$ python -q
>>> import numpy as np
>>> import numpy.linalg as la
>>> np.set_printoptions(suppress=True, linewidth=120)
>>> J = np.load("run3.npy")
>>> J
array([[-2.,  1.,  0.],
       [ 0., -2.,  1.],
       [ 0.,  0., -2.]])
>>> np.einsum("ii->", J)
np.float64(-6.0)
>>> np.round(la.eigvals(J), 3)
array([-2., -2., -2.])
>>> round(la.det(J[::-1]), 3)
np.float64(8.0)
>>> np.poly(J)
array([ 1.,  6., 12.,  8.])
>>> W0 = np.array([[1, 2, 1, 2], [0, 1, 2, 2], [1, 1, 1, 1], [1, 2, 2, 1]])
>>> W0
array([[1, 2, 1, 2],
       [0, 1, 2, 2],
       [1, 1, 1, 1],
       [1, 2, 2, 1]])
>>> U, s, VT = la.svd(W0, full_matrices=False)
>>> np.allclose(U * s @ VT, W0)
True
>>> np.abs(U[:, 0]).round(6).argmax()
np.int64(0)
>>> U.shape, s.shape, VT.shape
((4, 4), (4,), (4, 4))
>>> np.round(s / s[0], 3)
array([1.   , 0.241, 0.182, 0.075])
>>> np.round(VT @ VT.T, 3) + 0
array([[1., 0., 0., 0.],
       [0., 1., 0., 0.],
       [0., 0., 1., 0.],
       [0., 0., 0., 1.]])
>>> np.round(U.T @ U, 3) + 0
array([[1., 0., 0., 0.],
       [0., 1., 0., 0.],
       [0., 0., 1., 0.],
       [0., 0., 0., 1.]])
>>> s.round(3)
array([5.485, 1.322, 1.   , 0.414])
>>> np.round(U.T @ W0 @ VT.T, 3) + 0
array([[5.485, 0.   , 0.   , 0.   ],
       [0.   , 1.322, 0.   , 0.   ],
       [0.   , 0.   , 1.   , 0.   ],
       [0.   , 0.   , 0.   , 0.414]])
>>> (s > 1e-8).sum()
np.int64(4)
>>> B = np.array([[5, 5, 5], [5, 0, 5]])
>>> Z = np.kron(B, W0)
>>> Z.shape
(8, 12)
>>> rng = np.random.default_rng(433397)
>>> labels = rng.permutation(4)
>>> labels
array([2, 3, 0, 1])
>>> B = W0[labels][:, labels]
>>> round(float(la.det(B)), 3), round(la.det(W0[labels]), 3)
(-3.0, np.float64(-3.0))
>>> np.round(np.sort(np.abs(la.eigvals(B))), 3)
array([0.766, 0.766, 1.   , 5.115])
>>> np.diag(B)
array([1, 1, 1, 1])
>>> np.allclose(B, W0)
False
>>> B = np.array([[-2, 1, -3], [3, 1, -2], [1, -3, 2]])
>>> la.matrix_rank(np.vstack([J, B.T]))
np.int64(3)
>>> np.einsum("ik,kj->ji", J, B)
array([[ 7., -5., -2.],
       [-1., -5.,  6.],
       [ 4.,  6., -4.]])
>>> B.T @ J.T
array([[ 7., -5., -2.],
       [-1., -5.,  6.],
       [ 4.,  6., -4.]])
>>> np.einsum("ij,ij->i", J, J)
array([5., 5., 4.])
>>> J @ B
array([[ 7., -1.,  4.],
       [-5., -5.,  6.],
       [-2.,  6., -4.]])
>>> np.einsum("ij->j", J)
array([-2., -1., -1.])
>>> Z = 5 * np.array([[-1.0, 0.5, 1.5], [0.4, 0.9, 1.4]])
>>> labels = rng.integers(0, 2, 21)
>>> E = Z[labels] + rng.normal(size=(21, 3))
>>> E.round(3)
array([[ 1.894,  3.607,  8.498],
       [-3.899,  0.59 ,  8.531],
       [ 1.294,  4.102,  4.653],
       [-5.25 ,  0.665,  6.974],
       [ 2.077,  6.417,  5.752],
       [ 2.582,  4.155,  9.967],
       [ 2.517,  5.868,  7.438],
       [ 3.271,  5.085,  5.603],
       [-5.099,  3.119,  7.983],
       [-4.245,  2.512,  6.859],
       [ 0.947,  4.033,  7.998],
       [-6.553,  3.155,  7.741],
       [ 2.524,  3.02 ,  6.813],
       [-5.555,  4.885,  7.743],
       [-5.263,  3.021,  8.302],
       [-3.579,  0.851,  7.763],
       [-4.485,  5.719,  8.318],
       [ 1.322,  5.114,  7.888],
       [-5.466,  1.882,  6.229],
       [-4.545,  1.961,  6.909],
       [ 2.174,  5.786,  6.044]])
>>> labels = rng.permutation(3)
>>> labels
array([0, 2, 1])
>>> B = J[labels][:, labels]
>>> round(float(la.det(B)), 3), np.round(la.det(J[labels]), 3)
(-8.0, np.float64(8.0))
>>> np.trace(B)
np.float64(-6.0)
>>> np.diag(B)
array([-2., -2., -2.])
>>> cen = E - E.mean(axis=0)
>>> U, s, VT = la.svd(cen, full_matrices=False)
>>> np.round(np.abs(VT[-1]), 3)
array([0.033, 0.134, 0.99 ])
>>> round(float((s ** 2).sum() ** 2 / (s ** 4).sum()), 3)
1.468
>>> s.round(3)
array([17.075,  6.186,  5.304])
>>> np.round(cen.mean(axis=0), 3) + 0
array([0., 0., 0.])
>>> (np.sign(U[:, 0]) == np.sign(U[0, 0])).astype(int)
array([1, 0, 1, 0, 1, 1, 1, 1, 0, 0, 1, 0, 1, 0, 0, 0, 0, 1, 0, 0, 1])
>>> O, vecs = la.qr(E[:, :2])[0], la.qr(E[:, 2:])[0]
>>> s = la.svd(O.T @ vecs, compute_uv=False)
>>> s.round(3)
array([0.933])
>>> np.round(np.degrees(np.arccos(s.clip(0, 1))), 3)
array([21.166])
>>> vec = np.array([-3, 0, 0])
>>> rhs = E @ vec
>>> np.round(la.pinv(E) @ E, 3) + 0
array([[1., 0., 0.],
       [0., 1., 0.],
       [0., 0., 1.]])
>>> np.round(la.solve(E.T @ E, E.T @ rhs), 3) + 0
array([-3.,  0.,  0.])
>>> rhs = rhs + 0.1 * rng.normal(size=21)
>>> rhs.round(3)
array([-5.699, 11.693, -3.767, 15.833, -6.19 , -7.677, -7.537, -9.709, 15.113, 12.699, -2.828, 19.731, -7.63 , 16.697,
       15.686, 10.709, 13.483, -3.738, 16.399, 13.566, -6.431])
>>> c, *_ = la.lstsq(E, rhs)
>>> np.round(E.T @ (rhs - E @ c), 3) + 0
array([0., 0., 0.])
>>> [round(float(la.norm(la.solve(E.T @ E + lam * np.eye(3), E.T @ rhs))), 2) for lam in (0, 1, 10, 100)]
[2.99, 2.98, 2.85, 2.16]
>>> Z = E[[7, 2]].astype(float)
>>> for _ in range(7):
...     labels = la.norm(E[:, None] - Z, axis=-1).argmin(axis=1)
...     Z = np.array([E[labels == j].mean(axis=0) for j in range(2)])
... 
>>> labels
array([0, 1, 0, 1, 0, 0, 0, 0, 1, 1, 0, 1, 0, 1, 1, 1, 1, 0, 1, 1, 0])
>>> np.bincount(labels)
array([10, 11])
>>> A = np.tril(np.array([[2, 0, 0, 0], [1, 1, 1, 0], [1, 0, 1, 1], [2, 0, 1, 2]]), -1) + np.eye(4, dtype=int)
>>> A
array([[1, 0, 0, 0],
       [1, 1, 0, 0],
       [1, 0, 1, 0],
       [2, 0, 1, 1]])
>>> B = np.array([[1, 0], [3, 3], [1, 0], [0, 1]])
>>> B.T @ A.T
array([[1, 4, 2, 3],
       [0, 3, 0, 1]])
>>> np.einsum("ik,kj->ij", A, B)
array([[1, 0],
       [4, 3],
       [2, 0],
       [3, 1]])
>>> np.einsum("ij,ij->i", A, A)
array([1, 2, 2, 6])
>>> np.vstack([A, B.T]).shape
(6, 4)
>>> np.einsum("ij->j", A)
array([5, 1, 2, 1])
>>> B = np.array([[0, 2], [0, 0]])
>>> Z = np.kron(B, A)
>>> Z.shape
(8, 8)
>>> B = la.inv(A)
>>> np.round(la.inv(B), 3)
array([[1., 0., 0., 0.],
       [1., 1., 0., 0.],
       [1., 0., 1., 0.],
       [2., 0., 1., 1.]])
>>> A @ B
array([[1., 0., 0., 0.],
       [0., 1., 0., 0.],
       [0., 0., 1., 0.],
       [0., 0., 0., 1.]])
>>> B
array([[ 1.,  0.,  0.,  0.],
       [-1.,  1.,  0.,  0.],
       [-1.,  0.,  1.,  0.],
       [-1., -0., -1.,  1.]])
>>> np.allclose(B, A.T)
False
>>> np.round(la.det(A) * la.det(B), 3)
np.float64(1.0)
